% ipython --no-banner

In [1]: import numpy as np

In [2]: np.set_printoptions(precision=1, suppress=True, linewidth=160, floatmode="fixed")

In [3]: def rd(a):
   ...:     return np.round(a, 1) + 0
   ...: 

In [4]: arr = np.loadtxt("sample17.csv", delimiter=",")

In [5]: arr
Out[5]: 
array([[0.0, 0.0, 1.0, 1.0, 2.0, 2.0, 0.0, 1.0, 2.0, 2.0, 1.0, 1.0, 0.0, 0.0, 0.0, 1.0],
       [0.0, 0.0, 0.0, 0.0, 1.0, 2.0, 0.0, 1.0, 2.0, 0.0, 0.0, 1.0, 2.0, 0.0, 0.0, 2.0],
       [0.0, 0.0, 0.0, 1.0, 0.0, 0.0, 2.0, 2.0, 2.0, 1.0, 2.0, 1.0, 1.0, 0.0, 2.0, 2.0],
       [0.0, 0.0, 0.0, 0.0, 1.0, 1.0, 2.0, 2.0, 2.0, 1.0, 0.0, 0.0, 0.0, 1.0, 2.0, 2.0],
       [0.0, 0.0, 0.0, 0.0, 0.0, 2.0, 0.0, 0.0, 0.0, 0.0, 1.0, 0.0, 1.0, 1.0, 2.0, 0.0],
       [0.0, 0.0, 0.0, 0.0, 0.0, 0.0, 2.0, 2.0, 0.0, 1.0, 1.0, 0.0, 1.0, 2.0, 0.0, 2.0],
       [0.0, 0.0, 0.0, 0.0, 0.0, 0.0, 0.0, 2.0, 1.0, 1.0, 0.0, 0.0, 0.0, 1.0, 1.0, 1.0],
       [0.0, 0.0, 0.0, 0.0, 0.0, 0.0, 0.0, 0.0, 1.0, 1.0, 1.0, 1.0, 2.0, 1.0, 0.0, 1.0],
       [0.0, 0.0, 0.0, 0.0, 0.0, 0.0, 0.0, 0.0, 0.0, 1.0, 0.0, 0.0, 2.0, 2.0, 0.0, 2.0],
       [0.0, 0.0, 0.0, 0.0, 0.0, 0.0, 0.0, 0.0, 0.0, 0.0, 0.0, 0.0, 1.0, 0.0, 1.0, 1.0],
       [0.0, 0.0, 0.0, 0.0, 0.0, 0.0, 0.0, 0.0, 0.0, 0.0, 0.0, 1.0, 0.0, 2.0, 2.0, 2.0],
       [0.0, 0.0, 0.0, 0.0, 0.0, 0.0, 0.0, 0.0, 0.0, 0.0, 0.0, 0.0, 0.0, 1.0, 1.0, 1.0],
       [0.0, 0.0, 0.0, 0.0, 0.0, 0.0, 0.0, 0.0, 0.0, 0.0, 0.0, 0.0, 0.0, 2.0, 0.0, 0.0],
       [0.0, 0.0, 0.0, 0.0, 0.0, 0.0, 0.0, 0.0, 0.0, 0.0, 0.0, 0.0, 0.0, 0.0, 0.0, 0.0],
       [0.0, 0.0, 0.0, 0.0, 0.0, 0.0, 0.0, 0.0, 0.0, 0.0, 0.0, 0.0, 0.0, 0.0, 0.0, 0.0],
       [0.0, 0.0, 0.0, 0.0, 0.0, 0.0, 0.0, 0.0, 0.0, 0.0, 0.0, 0.0, 0.0, 0.0, 0.0, 0.0]])

In [6]: Uu, sig, Vh = np.linalg.svd(arr)

In [7]: np.argmax(sig[:-1] / (sig[1:] + 1e-6)) + 1
Out[7]: np.int64(13)

In [8]: M2 = Uu[:, :13] @ np.diag(sig[:13]) @ Vh[:13]

In [9]: np.linalg.matrix_rank(arr, rtol=0.05)
Out[9]: np.int64(11)

In [10]: W1 = np.array([[5, 0, 3, 5, 5, 0],
    ...:     [0, 3, 4, 5, 3, 4],
    ...:     [3, 2, 2, 3, 2, 3],
    ...:     [0, 0, 0, 4, 2, 2],
    ...:     [0, 4, 1, 1, 0, 1],
    ...:     [5, 3, 5, 3, 2, 1],
    ...:     [3, 0, 5, 0, 2, 2],
    ...:     [4, 1, 1, 4, 3, 0],
    ...:     [3, 3, 3, 3, 1, 2],
    ...:     [1, 4, 4, 5, 2, 5],
    ...:     [5, 3, 5, 3, 3, 4],
    ...:     [0, 3, 3, 1, 2, 0],
    ...:     [5, 0, 4, 5, 4, 5],
    ...:     [0, 1, 3, 4, 1, 5],
    ...:     [5, 4, 3, 0, 2, 3],
    ...:     [4, 3, 4, 4, 3, 5]])

In [11]: b = np.array([-1, 3, -5, -4, -4, -4])

In [12]: H = np.maximum(arr @ W1 + b, 0)

In [13]: H
Out[13]: 
array([[33.0, 43.0, 36.0, 39.0, 21.0, 28.0],
       [37.0, 29.0, 32.0, 32.0, 21.0, 23.0],
       [53.0, 38.0, 48.0, 39.0, 34.0, 40.0],
       [43.0, 37.0, 40.0, 31.0, 23.0, 32.0],
       [29.0, 21.0, 23.0, 14.0, 12.0, 18.0],
       [32.0, 20.0, 34.0, 33.0, 23.0, 34.0],
       [20.0, 20.0, 14.0, 20.0, 11.0, 16.0],
       [22.0, 20.0, 25.0, 26.0, 16.0, 27.0],
       [18.0, 15.0, 21.0, 27.0, 14.0, 31.0],
       [13.0, 10.0,  6.0,  5.0,  5.0,  9.0],
       [17.0, 22.0, 18.0, 13.0, 10.0, 22.0],
       [ 8.0, 11.0,  5.0,  4.0,  2.0,  9.0],
       [ 0.0,  5.0,  1.0,  4.0,  0.0,  6.0],
       [ 0.0,  3.0,  0.0,  0.0,  0.0,  0.0],
       [ 0.0,  3.0,  0.0,  0.0,  0.0,  0.0],
       [ 0.0,  3.0,  0.0,  0.0,  0.0,  0.0]])

In [14]: rd((H > 0).mean(axis=0))
Out[14]: array([0.8, 1.0, 0.8, 0.8, 0.8, 0.8])

In [15]: W2 = np.array([[-9, -7], [3, -7], [1, -6], [0, -8], [-9, 9], [5, -2]])

In [16]: H @ W2
Out[16]: 
array([[ -181.0,  -927.0],
       [ -288.0,  -767.0],
       [ -421.0, -1011.0],
       [ -283.0,  -905.0],
       [ -193.0,  -528.0],
       [ -231.0,  -693.0],
       [ -125.0,  -457.0],
       [ -122.0,  -562.0],
       [  -67.0,  -509.0],
       [  -81.0,  -210.0],
       [  -49.0,  -439.0],
       [   -7.0,  -195.0],
       [   46.0,   -85.0],
       [    9.0,   -21.0],
       [    9.0,   -21.0],
       [    9.0,   -21.0]])

In [17]: (H @ W2).round(6).argmax(axis=1)
Out[17]: array([0, 0, 0, 0, 0, 0, 0, 0, 0, 0, 0, 0, 0, 0, 0, 0])
